$ python3 -q
>>> import numpy as np
>>> import numpy.linalg as la
>>> np.set_printoptions(suppress=True, linewidth=160)
>>> rd = lambda a: np.round(a, 3) + 0
>>> M = np.loadtxt("case6.csv", delimiter=",")
>>> M
array([[5., 1., 1.],
       [4., 1., 4.],
       [3., 3., 2.]])
>>> ev, V = la.eig(M)
>>> rd(M @ V[:, 0] - ev[0] * V[:, 0])
array([0., 0., 0.])
>>> rd(np.sort(la.eigvals(M.T)))
array([-2.024,  2.398,  7.626])
>>> rd(np.sort(la.eigvals(M @ M)))
array([ 4.095,  5.748, 58.157])
>>> print(rd(np.prod(ev)))
-37.0
>>> print(rd(np.sort(la.eigvals(la.inv(M)))))
[-0.494  0.131  0.417]
>>> def softmax(z):
...     e = np.exp(z - z.max(axis=-1, keepdims=True))
...     return e / e.sum(axis=-1, keepdims=True)
... 
>>> rd(softmax(M).sum(axis=1))
array([1., 1., 1.])
>>> rd(softmax(10 * M[1]))
array([0.5, 0. , 0.5])
>>> print(rd(softmax(M[1] + -1)))
[0.488 0.024 0.488]
>>> att = M @ M.T / np.sqrt(3)
>>> rd(softmax(att))
array([[0.75 , 0.236, 0.013],
       [0.01 , 0.987, 0.003],
       [0.102, 0.575, 0.323]])
>>> print(rd(softmax(att)[1] @ M))
[4.007 1.006 3.965]
>>> data = np.load("out12.npy")
>>> rd(data)
array([[ 0.998,  0.032, -0.011,  0.024],
       [ 0.032,  0.404,  0.21 , -0.442],
       [-0.011,  0.21 ,  0.926,  0.156],
       [ 0.024, -0.442,  0.156,  0.672]])
>>> w1 = np.array([[2, 2, 3, 1, -1, 1],
...     [-2, 2, -1, -2, -3, -1],
...     [2, 1, 2, 2, -3, -2],
...     [-2, -1, 2, 2, 0, -1]])
>>> b = np.array([0, 1, -2, -1, 1, 2])
>>> hid = np.maximum(data @ w1 + b, 0)
>>> la.matrix_rank(hid)
np.int64(4)
>>> W2 = np.array([[-2, -1], [3, 3], [-3, 1], [0, 3], [-1, 1], [-3, 1]])
>>> w1 @ W2
array([[-9, 10],
       [19, -3],
       [ 2,  4],
       [-2,  6]])
>>> (hid @ W2).round(6).argmax(axis=1)
array([1, 1, 1, 1])
>>> rk = la.matrix_rank(data)
>>> rk
np.int64(3)
>>> N = la.svd(data)[2][rk:].T
>>> print(N.shape)
(4, 1)
>>> rd(N[:, 0] / N[np.abs(N[:, 0]).round(6).argmax(), 0])
array([-0.054,  1.   , -0.353,  0.742])
>>> print([int(la.matrix_rank(np.delete(data, i, axis=0))) for i in range(4)])
[3, 3, 3, 3]
>>> rd(N @ N.T)
array([[ 0.002, -0.032,  0.011, -0.024],
       [-0.032,  0.596, -0.21 ,  0.442],
       [ 0.011, -0.21 ,  0.074, -0.156],
       [-0.024,  0.442, -0.156,  0.328]])
>>> np.allclose(data @ N, 0)
True
>>> [int(la.matrix_rank(data[:, :j + 1])) for j in range(4)]
[1, 2, 3, 3]
>>> print([int(la.matrix_rank(data[:i])) for i in range(1, len(data) + 1)])
[1, 2, 3, 3]
>>> rd(data @ N)
array([[0.],
       [0.],
       [0.],
       [0.]])
